$ python -q
>>> import numpy as np
>>> np.set_printoptions(suppress=True, linewidth=120)
>>> arr = np.load("arr.npy")
>>> arr
array([[2, 3, 0, 0, 2],
       [3, 2, 3, 0, 0],
       [0, 3, 2, 3, 0],
       [0, 0, 3, 2, 3],
       [2, 0, 0, 3, 2]])
>>> other = arr / np.sqrt((arr ** 2).mean(axis=1, keepdims=True))
>>> other[2].round(3)
array([0.   , 1.43 , 0.953, 1.43 , 0.   ])
>>> np.round(np.linalg.norm(other, axis=1), 3)
array([2.236, 2.236, 2.236, 2.236, 2.236])
>>> vec = np.array([0, -2, 0, 0, -1])
>>> np.linalg.norm(arr @ vec) <= np.linalg.norm(arr, 2) * np.linalg.norm(vec) + 1e-9
np.True_
>>> print(np.einsum("ij,j->i", arr, vec))
[-8 -4 -6 -3 -2]
>>> print(arr * vec)
[[ 0 -6  0  0 -2]
 [ 0 -4  0  0  0]
 [ 0 -6  0  0  0]
 [ 0  0  0  0 -3]
 [ 0  0  0  0 -2]]
>>> arr @ np.eye(5)[1]
array([3., 2., 3., 0., 0.])
>>> np.sign((arr @ vec).round(6))
array([-1, -1, -1, -1, -1])
>>> proj = np.triu(np.array([[4, -6, 9, 0, -1],
...     [-2, 1, 8, -6, -2],
...     [-9, -2, 1, 3, 2],
...     [-4, -3, -2, 0, -3],
...     [3, -3, 3, -2, 7]]), 1) + np.eye(5)
>>> other = proj @ arr @ np.linalg.inv(proj)
>>> proj @ arr - arr @ proj
array([[-20.,  27., -42.,  42.,   6.],
       [ -4.,  42., -45.,   9., -21.],
       [  4.,   0., -15.,  24.,  24.],
       [ -6.,   0.,   0., -18.,  -6.],
       [  0.,  12., -18.,   0.,  11.]])
>>> print(other)
[[   -18.    -90.    882.  -3162. -11448.]
 [    -1.     20.   -150.    576.   2045.]
 [     4.     27.   -241.    900.   3253.]
 [    -6.    -36.    345.  -1258.  -4545.]
 [     2.     12.   -114.    417.   1507.]]
>>> round(np.linalg.det(other), 3)
np.float64(666.0)
>>> np.linalg.matrix_rank(other)
np.int64(5)
>>> np.trace(other), np.trace(arr)
(np.float64(10.0), np.int64(10))
>>> np.round(np.linalg.norm(other, 2) / np.linalg.norm(other), 3)
np.float64(1.0)
>>> np.linalg.matrix_rank(other, rtol=0.1)
np.int64(1)
>>> np.linalg.cond(other) > 100
np.True_
>>> np.argsort(-np.linalg.norm(other, axis=0).round(6), kind="stable")[:3]
array([4, 3, 2])
>>> feats = np.loadtxt("block9.csv", delimiter=",")
>>> feats
array([[ -4.159,   0.971,  -2.578, -14.421,  30.612],
       [ -2.527,  -0.925,  -2.441, -14.237,  29.841],
       [ -2.665,   0.901,  -3.382, -15.231,  30.341],
       [  0.299,  -4.661,  -2.443,   3.368,  -0.015],
       [  0.174,  -6.785,   0.267,  10.419, -10.992],
       [  1.571,  -3.072,  -2.904,   3.525,  -0.678],
       [  2.076,  -3.199,  -1.787,   1.792,  -0.136],
       [  0.584,  -4.408,  -1.095,   1.212,  -2.068],
       [ -3.33 ,  -6.94 ,   2.43 ,   8.56 , -10.074],
       [ -2.902,  -0.516,  -3.021, -13.333,  30.457],
       [ -0.018,  -3.521,  -3.371,   3.663,  -0.512],
       [ -0.527,   0.429,  -1.712, -14.777,  26.585],
       [ -0.481,  -4.56 ,  -3.552,   2.008,  -0.908],
       [ -0.73 ,  -1.257,  -2.406, -13.476,  30.594],
       [ -2.044,   0.702,  -1.933, -13.68 ,  28.786],
       [  0.528,  -4.412,  -2.377,   3.188,  -0.883],
       [ -2.332,  -7.632,   0.684,   9.732, -11.581],
       [  0.849,  -5.256,  -3.875,   1.846,   0.383],
       [ -1.789,  -8.944,   1.58 ,  10.943,  -9.445],
       [ -1.504,  -1.258,  -4.592, -16.281,  29.944],
       [  1.676,  -5.128,  -3.429,   4.097,  -1.59 ],
       [ -3.62 ,  -7.997,   0.031,   9.217, -10.599],
       [ -2.233,  -0.68 ,  -2.718, -13.674,  31.179],
       [  2.236,  -3.947,  -1.642,   3.969,   1.133],
       [ -2.035,  -8.308,  -0.762,  10.589,  -8.785],
       [  0.849,  -3.912,  -3.775,   1.543,  -1.312],
       [ -1.623,  -7.568,  -0.021,   9.026, -10.952],
       [ -1.53 ,  -2.047,  -4.907, -13.808,  30.32 ],
       [ -2.067,  -8.369,  -0.074,   9.652, -11.159]])
>>> proj = feats @ np.linalg.solve(feats.T @ feats, feats.T)
>>> np.round(proj @ feats[:, 1], 3)
array([ 0.971, -0.925,  0.901, -4.661, -6.785, -3.072, -3.199, -4.408, -6.94 , -0.516, -3.521,  0.429, -4.56 , -1.257,
        0.702, -4.412, -7.632, -5.256, -8.944, -1.258, -5.128, -7.997, -0.68 , -3.947, -8.308, -3.912, -7.568, -2.047,
       -8.369])
>>> np.round(np.linalg.eigvalsh(proj), 3) + 0
array([0., 0., 0., 0., 0., 0., 0., 0., 0., 0., 0., 0., 0., 0., 0., 0., 0., 0., 0., 0., 0., 0., 0., 0., 1., 1., 1., 1.,
       1.])
>>> np.allclose(proj @ proj, proj)
True
